$ python3 -q
>>> import numpy as np
>>> from numpy import linalg as LA
>>> np.set_printoptions(precision=2, suppress=True, linewidth=160, legacy="1.25")
>>> rnd = lambda a: np.round(a, 2) + 0
>>> data = np.loadtxt("w.csv", delimiter=",")
>>> print(data)
[[ 0.  1.  0.]
 [ 0.  0. -1.]
 [ 0.  0.  0.]]
>>> print(data @ data.T)
[[1. 0. 0.]
 [0. 1. 0.]
 [0. 0. 0.]]
>>> print(data.T @ data)
[[0. 0. 0.]
 [0. 1. 0.]
 [0. 0. 1.]]
>>> print(rnd(LA.pinv(data)))
[[ 0.  0.  0.]
 [ 1.  0.  0.]
 [ 0. -1.  0.]]
>>> print(rnd(LA.norm(data, axis=0)))
[0. 1. 1.]
>>> print(rnd(LA.svd(data, compute_uv=False)))
[1. 1. 0.]
>>> r = LA.matrix_rank(data)
>>> print(r)
2
>>> N = LA.svd(data)[2][r:].T
>>> print(LA.matrix_rank(data.T @ data), LA.matrix_rank(data @ data.T))
2 2
>>> print(data @ N)
[[0.]
 [0.]
 [0.]]
>>> print(N @ N.T)
[[1. 0. 0.]
 [0. 0. 0.]
 [0. 0. 0.]]
>>> Uu, sigma, Vh = LA.svd(data, full_matrices=False)
>>> print((sigma > 1e-8).sum())
2
>>> print(Uu.shape, sigma.shape, Vh.shape)
(3, 3) (3,) (3, 3)
>>> print(np.allclose(Uu * sigma @ Vh, data))
True
>>> print(np.allclose(data[:-1].T @ LA.lstsq(data[:-1].T, data[-1])[0], data[-1]))
True
>>> print(rnd(np.trace(LA.pinv(data) @ data)))
2.0
>>> E = np.loadtxt("sample8.csv", delimiter=",")
>>> print(E)
[[ 48. -18.  30. -30.]
 [-32.  12. -20.  20.]
 [-32.  12. -20.  20.]
 [-32.  12. -20.  20.]]
>>> Uu, sigma, Vh = LA.svd(E)
>>> vecs = Vh[:(sigma > 1e-8).sum()]
>>> rng = np.random.default_rng(70)
>>> x = E[1] + 2 * E[2] + rng.integers(2) * np.eye(4)[2]
>>> print(x)
[-96.  36. -59.  60.]
>>> print(rnd(np.diag(vecs.T @ vecs)))
[0.52 0.07 0.2  0.2 ]
>>> print(LA.matrix_rank(np.vstack([E, x])))
2
>>> other = np.array([[4, 2, -2], [3, 3, 1], [2, 3, 3]])
>>> print(np.einsum("ik,kj->ij", data, other))
[[ 3.  3.  1.]
 [-2. -3. -3.]
 [ 0.  0.  0.]]
>>> print(LA.matrix_rank(np.vstack([data, other.T])))
3
>>> r = LA.matrix_rank(E)
>>> print(r)
1
>>> N = LA.svd(E)[2][r:].T
>>> print(rnd(E @ N))
[[0. 0. 0.]
 [0. 0. 0.]
 [0. 0. 0.]
 [0. 0. 0.]]
>>> print(N.shape)
(4, 3)
>>> print(rnd(N @ N.T))
[[ 0.48  0.2  -0.33  0.33]
 [ 0.2   0.93  0.12 -0.12]
 [-0.33  0.12  0.8   0.2 ]
 [ 0.33 -0.12  0.2   0.8 ]]
>>> print([int(LA.matrix_rank(np.delete(E, i, axis=0))) for i in range(4)])
[1, 1, 1, 1]
>>> print(np.allclose(E @ N, 0))
True
>>> print(LA.matrix_rank(E.T @ E), LA.matrix_rank(E @ E.T))
1 1
>>> M = np.load("test2.npy")
>>> print(M)
[[-8  1  2]
 [ 1 -4  2]
 [ 1  1 -3]]
>>> labels = rng.permutation(3)
>>> print(labels)
[1 2 0]
>>> other = M[labels][:, labels]
>>> print(other)
[[-4  2  1]
 [ 1 -3  1]
 [ 1  2 -8]]
>>> print(np.diag(other))
[-4 -3 -8]
>>> print(np.trace(other))
-15
>>> print(rnd(np.sort(np.abs(LA.eigvals(other)))))
[1.54 5.   8.46]
>>> F = np.load("a.npy")
>>> print(F)
[[-1.  2.  1.]
 [ 0.  1. -5.]
 [ 0. -3. -1.]]
>>> def softmax(z):
...     e = np.exp(z - z.max(axis=-1, keepdims=True))
...     return e / e.sum(axis=-1, keepdims=True)
... 
>>> print(rnd(softmax(10 * F[0])))
[0. 1. 0.]
>>> print(rnd(softmax(F[0] + -2)))
[0.04 0.71 0.26]
>>> scores = F @ F.T / np.sqrt(3)
>>> print(rnd(softmax(scores)[0] @ F))
[-0.99  1.99  0.97]
>>> print(rnd(softmax(scores + np.triu(np.full(scores.shape, -np.inf), 1))))
[[1.   0.   0.  ]
 [0.   1.   0.  ]
 [0.   0.01 0.99]]
>>> print(rnd(softmax(scores)))
[[0.99 0.01 0.  ]
 [0.   1.   0.  ]
 [0.   0.01 0.99]]
